$ python3 -q
>>> import numpy as np
>>> import numpy.linalg as la
>>> np.set_printoptions(precision=2, suppress=True, linewidth=160, sign=" ")
>>> m1 = np.load("x.npy")
>>> m1
array([[ 1.1,  0. , -3. ],
       [-3. , -2.9,  1. ],
       [ 1. ,  0. , -2.9]])
>>> U, sigma, vt = la.svd(m1)
>>> sigma
array([ 5.26,  3.22,  0.03])
>>> M2 = U[:, :2] @ np.diag(sigma[:2]) @ vt[:2]
>>> round(float(np.abs(m1 - M2).max()), 2)
0.02
>>> print(round(la.norm(m1 - M2) / la.norm(m1), 2))
0.01
>>> M2
array([[ 1.08,  0.01, -3.01],
       [-3.  , -2.9 ,  1.  ],
       [ 1.02, -0.02, -2.89]])
>>> la.matrix_rank(m1, rtol=0.05)
np.int64(2)
>>> data = np.array([[0.5, 0.0, 0.0, 0.5],
...     [0.0, 0.67, 0.33, 0.0],
...     [0.5, 0.0, 0.5, 0.0],
...     [0.0, 0.0, 0.0, 1.0]])
>>> O, R = la.qr(data)
>>> O.shape, R.shape
((4, 4), (4, 4))
>>> print(round(abs(R[0, 0]), 2), round(la.norm(data[:, 0]), 2))
0.71 0.71
>>> np.abs(np.diag(R))
array([ 0.71,  0.67,  0.35,  1.  ])
>>> np.round(O.T @ O, 2) + 0
array([[ 1.,  0.,  0.,  0.],
       [ 0.,  1.,  0.,  0.],
       [ 0.,  0.,  1.,  0.],
       [ 0.,  0.,  0.,  1.]])
>>> round(np.trace(O @ O.T), 2)
np.float64(4.0)
>>> O
array([[-0.71,  0.  , -0.71,  0.  ],
       [-0.  ,  1.  ,  0.  ,  0.  ],
       [-0.71, -0.  ,  0.71,  0.  ],
       [-0.  , -0.  , -0.  ,  1.  ]])
>>> print(R)
[[-0.71  0.   -0.35 -0.35]
 [ 0.    0.67  0.33  0.  ]
 [ 0.    0.    0.35 -0.35]
 [ 0.    0.    0.    1.  ]]
>>> np.round(O @ R, 2) + 0
array([[ 0.5 ,  0.  ,  0.  ,  0.5 ],
       [ 0.  ,  0.67,  0.33,  0.  ],
       [ 0.5 ,  0.  ,  0.5 ,  0.  ],
       [ 0.  ,  0.  ,  0.  ,  1.  ]])
>>> J = np.array([[-3, 2, -2, 0], [-2, -1, -3, -2], [-3, -3, 0, -2], [3, 5, 7, 6]])
>>> r = la.matrix_rank(J)
>>> r
np.int64(3)
>>> null = la.svd(J)[2][r:].T
>>> np.round(J @ null, 2) + 0
array([[ 0.],
       [ 0.],
       [ 0.],
       [ 0.]])
>>> print(null[:, 0] / null[np.abs(null[:, 0]).round(6).argmax(), 0])
[-0.1  -0.56 -0.41  1.  ]
>>> [int(la.matrix_rank(np.delete(J, i, axis=0))) for i in range(4)]
[3, 3, 2, 3]
>>> null @ null.T
array([[ 0.01,  0.04,  0.03, -0.07],
       [ 0.04,  0.21,  0.15, -0.38],
       [ 0.03,  0.15,  0.11, -0.27],
       [-0.07, -0.38, -0.27,  0.67]])
